In [1]: import numpy as np

In [2]: import numpy.linalg as la

In [3]: np.set_printoptions(suppress=True, linewidth=140)

In [4]: A = np.load("m.npy")

In [5]: A
Out[5]: 
array([[ 0,  1,  0,  0,  1,  4,  1, -2,  2,  2],
       [-1,  0,  0,  0, -2, -4,  2, -2, -1,  4],
       [ 0,  0,  0,  1, -2,  1,  4,  1, -4, -3],
       [ 0,  0, -1,  0,  0,  2,  0,  2, -3, -1],
       [-1,  2,  2,  0,  0,  0, -1, -1,  2,  3],
       [-4,  4, -1, -2,  0,  0, -3,  0, -2,  2],
       [-1, -2, -4,  0,  1,  3,  0, -1, -1,  3],
       [ 2,  2, -1, -2,  1,  0,  1,  0, -2,  1],
       [-2,  1,  4,  3, -2,  2,  1,  2,  0,  1],
       [-2, -4,  3,  1, -3, -2, -3, -1, -1,  0]])

In [6]: np.allclose(A @ A.T, A.T @ A)
Out[6]: True

In [7]: round(np.abs(la.eigvals(A)).max(), 1)
Out[7]: np.float64(9.4)

In [8]: (A - A.T) / 2
Out[8]: 
array([[ 0.,  1.,  0.,  0.,  1.,  4.,  1., -2.,  2.,  2.],
       [-1.,  0.,  0.,  0., -2., -4.,  2., -2., -1.,  4.],
       [ 0.,  0.,  0.,  1., -2.,  1.,  4.,  1., -4., -3.],
       [ 0.,  0., -1.,  0.,  0.,  2.,  0.,  2., -3., -1.],
       [-1.,  2.,  2.,  0.,  0.,  0., -1., -1.,  2.,  3.],
       [-4.,  4., -1., -2.,  0.,  0., -3.,  0., -2.,  2.],
       [-1., -2., -4.,  0.,  1.,  3.,  0., -1., -1.,  3.],
       [ 2.,  2., -1., -2.,  1.,  0.,  1.,  0., -2.,  1.],
       [-2.,  1.,  4.,  3., -2.,  2.,  1.,  2.,  0.,  1.],
       [-2., -4.,  3.,  1., -3., -2., -3., -1., -1.,  0.]])

In [9]: np.round(la.det(A), 1)
Out[9]: np.float64(9025.0)

In [10]: vec = np.array([1, 1, 1, 5, 5, 1, 5, 5, 4, 3])

In [11]: np.round(la.eigvals(A).real, 1) + 0
Out[11]: array([0., 0., 0., 0., 0., 0., 0., 0., 0., 0.])

In [12]: O = la.solve(np.eye(10) - A, np.eye(10) + A)

In [13]: np.round(O @ O.T, 1) + 0
Out[13]: 
array([[1., 0., 0., 0., 0., 0., 0., 0., 0., 0.],
       [0., 1., 0., 0., 0., 0., 0., 0., 0., 0.],
       [0., 0., 1., 0., 0., 0., 0., 0., 0., 0.],
       [0., 0., 0., 1., 0., 0., 0., 0., 0., 0.],
       [0., 0., 0., 0., 1., 0., 0., 0., 0., 0.],
       [0., 0., 0., 0., 0., 1., 0., 0., 0., 0.],
       [0., 0., 0., 0., 0., 0., 1., 0., 0., 0.],
       [0., 0., 0., 0., 0., 0., 0., 1., 0., 0.],
       [0., 0., 0., 0., 0., 0., 0., 0., 1., 0.],
       [0., 0., 0., 0., 0., 0., 0., 0., 0., 1.]])
